$ python3 -q
>>> import numpy as np
>>> from numpy import linalg as LA
>>> np.set_printoptions(suppress=True, linewidth=100)
>>> J = np.loadtxt("w.csv", delimiter=",")
>>> J
array([[-29.,  13.,  -4., -13.],
       [-20.,   7.,   0., -10.],
       [ -4.,   2.,   1.,  -2.],
       [ 42., -21.,   8.,  18.]])
>>> proj = np.triu(np.array([[-1, -2, -3, -1], [1, 1, 0, 1], [1, -2, -2, -2], [-2, -3, 3, 1]]), 1) + np.eye(4)
>>> Y = proj @ J @ LA.inv(proj)
>>> round(LA.det(Y), 2)
np.float64(18.0)
>>> U, sv, Vt = LA.svd(J)
>>> np.argmax(sv[:-1] / (sv[1:] + 1e-6)) + 1
np.int64(3)
>>> sv.round(2)
array([65.87,  4.67,  1.07,  0.05])
>>> Y = U[:, :3] @ np.diag(sv[:3]) @ Vt[:3]
>>> Y.round(2) + 0
array([[-28.98,  13.01,  -4.01, -13.04],
       [-20.01,   7.  ,   0.  ,  -9.98],
       [ -4.  ,   2.  ,   1.  ,  -2.01],
       [ 42.01, -21.  ,   8.  ,  17.98]])
>>> LA.matrix_rank(J, rtol=0.05)
np.int64(2)
>>> np.round(LA.norm(J - Y, 2), 2), round(float(sv[3]), 2)
(np.float64(0.05), 0.05)
>>> W0 = np.loadtxt("out4.csv", delimiter=",")
>>> W0
array([[2., 0., 0.],
       [0., 0., 0.],
       [0., 0., 0.]])
>>> # symmetric
>>> U, sv, Vt = LA.svd(W0)
>>> V = Vt[:(sv > 1e-8).sum()]
>>> rng = np.random.default_rng(66812)
>>> x0 = W0[0] + 3 * W0[1] + rng.integers(2) * np.eye(3)[1]
>>> x0
array([2., 0., 0.])
>>> LA.matrix_rank(np.vstack([W0, x0]))
np.int64(1)
>>> V.T @ V
array([[1., 0., 0.],
       [0., 0., 0.],
       [0., 0., 0.]])
>>> round(float(LA.norm(x0 - V.T @ V @ x0)), 2)
0.0
